$ python -q
>>> import numpy as np
>>> import numpy.linalg as la
>>> np.set_printoptions(precision=2, suppress=True, linewidth=160, floatmode="fixed")
>>> F = np.array([[2, 1, 0],
...     [4, 2, 0],
...     [4, 3, 2],
...     [4, 3, 2],
...     [6, 5, 2],
...     [8, 5, 4],
...     [10, 6, 6],
...     [11, 8, 6],
...     [12, 10, 8],
...     [14, 12, 9],
...     [15, 13, 11],
...     [15, 15, 13],
...     [16, 15, 13]])
>>> F
array([[ 2,  1,  0],
       [ 4,  2,  0],
       [ 4,  3,  2],
       [ 4,  3,  2],
       [ 6,  5,  2],
       [ 8,  5,  4],
       [10,  6,  6],
       [11,  8,  6],
       [12, 10,  8],
       [14, 12,  9],
       [15, 13, 11],
       [15, 15, 13],
       [16, 15, 13]])
>>> Ac = (F - F.mean(axis=0)) / F.std(axis=0)
>>> Ac.std(axis=0)
array([1.00, 1.00, 1.00])
>>> beta = la.lstsq(np.delete(Ac, 1, axis=1), Ac[:, 1])[0]
>>> beta
array([0.29, 0.70])
>>> K = np.load("mat.npy")
>>> K
array([[ 1.69, -1.37,  3.07],
       [-2.26,  1.86, -4.14],
       [ 0.20, -0.41,  0.67]])
>>> # rows and columns are dependent
>>> Uu, sigma, VT = la.svd(K)
>>> np.argmax(sigma[:-1] / (sigma[1:] + 1e-6)) + 1
np.int64(2)
>>> sigma.round(2) + 0
array([6.36, 0.20, 0.00])
>>> other = Uu[:, :2] @ np.diag(sigma[:2]) @ VT[:2]
>>> round(np.abs(K - other).max(), 2)
np.float64(0.0)
>>> round(la.norm(K - other) / la.norm(K), 2)
np.float64(0.0)
>>> other
array([[ 1.69, -1.37,  3.07],
       [-2.26,  1.86, -4.14],
       [ 0.20, -0.41,  0.67]])
>>> Ac = F - F.mean(axis=0)
>>> Uu, sigma, VT = la.svd(Ac, full_matrices=False)
>>> np.round(sigma ** 2 / (sigma ** 2).sum(), 2) + 0
array([0.99, 0.01, 0.00])
>>> np.abs(VT[-1])
array([0.02, 0.69, 0.72])
>>> np.abs(Uu[:, 0]).argmax()
np.int64(12)
>>> (np.sign(Uu[:, 0]) == np.sign(Uu[0, 0])).astype(int)
array([1, 1, 1, 1, 1, 1, 1, 0, 0, 0, 0, 0, 0])
>>> np.round(Ac.mean(axis=0), 2) + 0
array([0.00, 0.00, 0.00])
>>> print(VT[0] * np.sign(VT[0, np.abs(VT[0]).argmax()]))
[0.59 0.59 0.55]
>>> np.einsum("ii->", K)
np.float64(4.22)
>>> np.round(la.det(K[::-1]), 2)
np.float64(0.0)
>>> np.round(np.poly(K), 2) + 0
array([ 1.00, -4.22,  0.11,  0.00])
>>> round(float(la.det(2 * K)), 2), round(la.det(K), 2)
(-0.0, np.float64(-0.0))
>>> print(round(np.einsum("ij,ji->", K, K), 2))
17.58
>>> def softmax(z):
...     e = np.exp(z - z.max(axis=-1, keepdims=True))
...     return e / e.sum(axis=-1, keepdims=True)
... 
>>> softmax(K).sum(axis=1)
array([1.00, 1.00, 1.00])
>>> att = K @ K.T / np.sqrt(3)
>>> softmax(att)[0] @ K
array([ 1.69, -1.37,  3.07])
>>> rng = np.random.default_rng(56289)
>>> other = K + rng.integers(-2, 3, (3, 2)) @ rng.integers(-2, 3, (2, 3))
>>> print(other)
[[-2.31 -9.37  1.07]
 [-1.26  3.86 -2.14]
 [ 0.20 -0.41  3.67]]
>>> other - K
array([[-4.00, -8.00, -2.00],
       [ 1.00,  2.00,  2.00],
       [ 0.00,  0.00,  3.00]])
>>> np.abs(other - K).sum(axis=1)
array([14.00,  5.00,  3.00])
>>> la.matrix_rank(other - K, tol=1e-8)
np.int64(2)
>>> A = np.load("data.npy")
>>> A
array([[0, 1, 0],
       [1, 0, 0],
       [0, 0, 0]])
>>> x = np.array([2, 2, 0])
>>> h = np.maximum(A @ x, 0)
>>> np.flatnonzero(h > 1e-9)
array([0, 1])
>>> h
array([2, 2, 0])
>>> print(np.maximum(A @ x, 0) - np.maximum(-A @ x, 0))
[2 2 0]
>>> print(np.tanh(A @ x))
[0.96 0.96 0.00]
>>> rank = la.matrix_rank(A)
>>> rank
np.int64(2)
>>> null = la.svd(A)[2][rank:].T
>>> print([int(la.matrix_rank(np.delete(A, i, axis=0))) for i in range(3)])
[1, 1, 2]
>>> la.matrix_rank(A.T @ A), la.matrix_rank(A @ A.T)
(np.int64(2), np.int64(2))
>>> A @ null
array([[0.00],
       [0.00],
       [0.00]])
>>> null[:, 0] / null[np.abs(null[:, 0]).round(6).argmax(), 0]
array([0.00, 0.00, 1.00])
>>> [int(la.matrix_rank(A[:i])) for i in range(1, len(A) + 1)]
[1, 2, 2]
>>> np.allclose(A @ null, 0)
True
>>> A.mean(axis=0)
array([0.33, 0.33, 0.00])
>>> A.sum(axis=0)
array([1, 1, 0])
>>> np.unravel_index(np.abs(A).argmax(), A.shape)
(np.int64(0), np.int64(1))
>>> la.rank(A)
Traceback (most recent call last):
  File "<python-input-62>", line 1, in <module>
    la.rank(A)
    ^^^^^^^
AttributeError: module 'numpy.linalg' has no attribute 'rank'
>>> np.zeros(3, 3)
Traceback (most recent call last):
  File "<python-input-63>", line 1, in <module>
    np.zeros(3, 3)
    ~~~~~~~~^^^^^^
TypeError: Cannot interpret '3' as a data type
>>> A[:, 3]
Traceback (most recent call last):
  File "<python-input-64>", line 1, in <module>
    A[:, 3]
    ~^^^^^^
IndexError: index 3 is out of bounds for axis 1 with size 3
>>> arr = np.loadtxt("run10.csv", delimiter=",")
>>> print(arr.round(2) + 0)
[[-0.70  0.00 -0.46 -0.55]
 [-0.17 -0.93 -0.11  0.31]
 [ 0.70 -0.23 -0.49 -0.47]
 [ 0.00  0.29 -0.74  0.61]]
>>> P = np.triu(np.array([[1, 3, 2, 0], [2, 0, 0, 0], [3, 0, 2, 0], [1, 3, 0, 2]]), 1) + np.eye(4)
>>> other = P @ arr @ la.inv(P)
>>> round(la.det(other), 2)
np.float64(-1.0)
>>> np.round(np.trace(other), 2), np.round(np.trace(arr), 2)
(np.float64(-1.5), np.float64(-1.5))
>>> np.round(np.poly(other), 2) + 0
array([ 1.00,  1.50,  0.00, -1.50, -1.00])
>>> la.matrix_rank(other)
np.int64(4)
>>> x = np.array([-3, -3, 2, 4])
>>> 4 - la.matrix_rank(arr - np.eye(4), tol=1e-8)
np.int64(1)
>>> np.round(la.norm(x), 2), np.round(la.norm(arr @ x), 2)
(np.float64(6.16), np.float64(6.16))
>>> np.round(la.inv(arr), 2) + 0
array([[-0.70, -0.17,  0.70,  0.00],
       [ 0.00, -0.93, -0.23,  0.29],
       [-0.46, -0.11, -0.49, -0.74],
       [-0.55,  0.31, -0.47,  0.61]])
>>> np.sort(np.abs(np.degrees(np.angle(la.eigvals(arr)))))
array([  0.00, 138.55, 138.55, 180.00])
>>> other = np.array([[0, 2], [3, 2]])
>>> cent = np.kron(other, arr)
>>> np.round(la.norm(cent, 2), 2), round(float(la.norm(other, 2) * la.norm(arr, 2)), 2)
(np.float64(3.81), 3.81)
>>> print(cent.shape)
(8, 8)
>>> x = np.array([1, 2, 2, 3])
>>> arr @ x
array([-3.27, -1.31, -2.16,  0.95])
>>> la.norm(arr @ x) <= la.norm(arr, 2) * la.norm(x) + 1e-9
np.True_
>>> print((arr * x).sum(axis=1))
[-3.27 -1.31 -2.16  0.95]
>>> arr @ np.eye(4)[3]
array([-0.55,  0.31, -0.47,  0.61])
>>> np.einsum("ij,j->i", arr, x)
array([-3.27, -1.31, -2.16,  0.95])
>>> other = arr / np.sqrt((arr ** 2).mean(axis=1, keepdims=True))
>>> la.norm(other, axis=1)
array([2.00, 2.00, 2.00, 2.00])
>>> la.matrix_rank(arr - arr.mean(axis=1, keepdims=True))
np.int64(3)
>>> feats = np.array([[-0.84, 0.21, 0.53],
...     [2.66, -1.24, 2.86],
...     [-0.06, 2.53, -5.87],
...     [1.94, -2.86, 3.0],
...     [3.05, 5.76, -2.39],
...     [1.54, -0.69, -1.31],
...     [0.04, 7.49, 7.65],
...     [-4.74, 3.11, 5.19],
...     [-3.11, 6.0, 4.36],
...     [-0.25, -5.04, 1.71],
...     [-0.29, -1.76, 2.72],
...     [-1.35, 7.64, 2.54],
...     [3.24, -3.15, 0.92],
...     [-1.63, -10.04, -0.17],
...     [-4.55, 10.62, 1.63],
...     [-3.18, 7.61, 1.9],
...     [2.23, -1.61, 0.27]])
>>> feats
array([[ -0.84,   0.21,   0.53],
       [  2.66,  -1.24,   2.86],
       [ -0.06,   2.53,  -5.87],
       [  1.94,  -2.86,   3.00],
       [  3.05,   5.76,  -2.39],
       [  1.54,  -0.69,  -1.31],
       [  0.04,   7.49,   7.65],
       [ -4.74,   3.11,   5.19],
       [ -3.11,   6.00,   4.36],
       [ -0.25,  -5.04,   1.71],
       [ -0.29,  -1.76,   2.72],
       [ -1.35,   7.64,   2.54],
       [  3.24,  -3.15,   0.92],
       [ -1.63, -10.04,  -0.17],
       [ -4.55,  10.62,   1.63],
       [ -3.18,   7.61,   1.90],
       [  2.23,  -1.61,   0.27]])
>>> cent = feats[[5, 3]].astype(float)
>>> for _ in range(7):
...     idx = la.norm(feats[:, None] - cent, axis=-1).argmin(axis=1)
...     cent = np.array([feats[idx == j].mean(axis=0) for j in range(2)])
... 
>>> idx
array([1, 1, 0, 1, 0, 1, 0, 0, 0, 1, 1, 0, 1, 1, 0, 0, 1])
>>> cent
array([[-1.74,  6.34,  1.88],
       [ 0.96, -2.91,  1.17]])
>>> print(cent[1] - cent[0])
[ 2.69 -9.25 -0.71]
>>> f = np.array([-7, -2, 3])
>>> print(np.correlate(feats[11], feats[2], "full"))
[  7.92 -48.26   4.50   5.97  -0.15]
>>> np.polyval(f, feats[11])
array([  -7.06, -420.87,  -47.24])
>>> X = np.loadtxt("out1.csv", delimiter=",")
>>> X
array([[ -1.03,   4.24,  -7.24],
       [ -1.74,   1.85,  -5.55],
       [  0.42,   4.95,  -7.09],
       [  9.78, -12.58,  -9.11],
       [-14.46, -33.94, -30.50],
       [  9.77, -12.92, -11.62],
       [-15.36, -34.81, -33.03],
       [-14.58, -34.73, -29.81],
       [-17.68, -35.45, -33.58],
       [-17.00, -35.43, -32.54],
       [ -0.40,   3.90,  -7.14],
       [-18.18, -33.89, -31.88],
       [ 11.75, -11.80, -10.15],
       [ 10.23, -11.95,  -9.65],
       [ 10.46, -13.90, -10.97],
       [  0.21,   3.22,  -7.12]])
>>> cent = X[[9, 8]].astype(float)
>>> for _ in range(5):
...     idx = la.norm(X[:, None] - cent, axis=-1).argmin(axis=1)
...     cent = np.array([X[idx == j].mean(axis=0) for j in range(2)])
... 
>>> idx
array([0, 0, 0, 0, 1, 0, 1, 1, 1, 1, 0, 1, 0, 0, 0, 0])
>>> print(cent[1] - cent[0])
[-21.15 -30.21 -23.33]
>>> cent
array([[  4.95,  -4.50,  -8.56],
       [-16.21, -34.71, -31.89]])
>>> np.abs(cent[1] - cent[0]).argmax()
np.int64(1)
>>> m1 = np.load("case16.npy")
>>> m1
array([[4.00, 1.00, 0.00, 0.00],
       [0.00, 4.00, 1.00, 0.00],
       [0.00, 0.00, 4.00, 1.00],
       [0.00, 0.00, 0.00, 4.00]])
>>> f = np.array([0, 0, -2, 1])
>>> other = m1 + np.outer(f, np.eye(4)[0])
>>> np.round(la.det(other) / la.det(m1), 2), round(float(1 + la.solve(m1, f)[0]), 2)
(np.float64(0.96), 0.96)
>>> O, _ = la.qr(np.array([[0.3, 0.4], [-0.4, -0.6]]))
>>> W0 = 2 * O
>>> W0
array([[-1.20,  1.60],
       [ 1.60,  1.20]])
>>> # symmetric
>>> ev, V = la.eigh(W0)
>>> (ev > 1e-8).sum(), (ev < -1e-8).sum()
(np.int64(1), np.int64(1))
>>> np.round(V.T @ V, 2) + 0
array([[1.00, 0.00],
       [0.00, 1.00]])
>>> np.unique(ev.round(6) + 0, return_counts=True)[1]
array([1, 1])
>>> np.abs(V[:, -1]).round(6).argmax()
np.int64(1)
>>> np.all(la.eigvalsh(W0) > 0)
np.False_
>>> round(la.eigvalsh(W0).min(), 2)
np.float64(-2.0)
>>> try:
...     la.cholesky(W0)
... except la.LinAlgError as e:
...     print("failed:", e)
... 
failed: Matrix is not positive definite
>>> [round(float(la.det(W0[:i, :i])), 2) + 0 for i in range(1, 3)]
[-1.2, -4.0]
>>> x = np.array([1, -1])
>>> print((W0 @ x).argmax())
1
>>> W0 @ np.ones(2)
array([0.40, 2.80])
>>> (W0 * x).sum(axis=1)
array([-2.80,  0.40])
>>> print(W0 @ np.eye(2)[0])
[-1.20  1.60]
>>> ev, V = la.eig(W0)
>>> np.round(W0 @ V[:, 0] - ev[0] * V[:, 0], 2) + 0
array([0.00, 0.00])
>>> np.sort(la.eigvals(la.inv(W0)))
array([-0.50,  0.50])
>>> np.sort(la.eigvals(W0 @ W0))
array([4.00, 4.00])
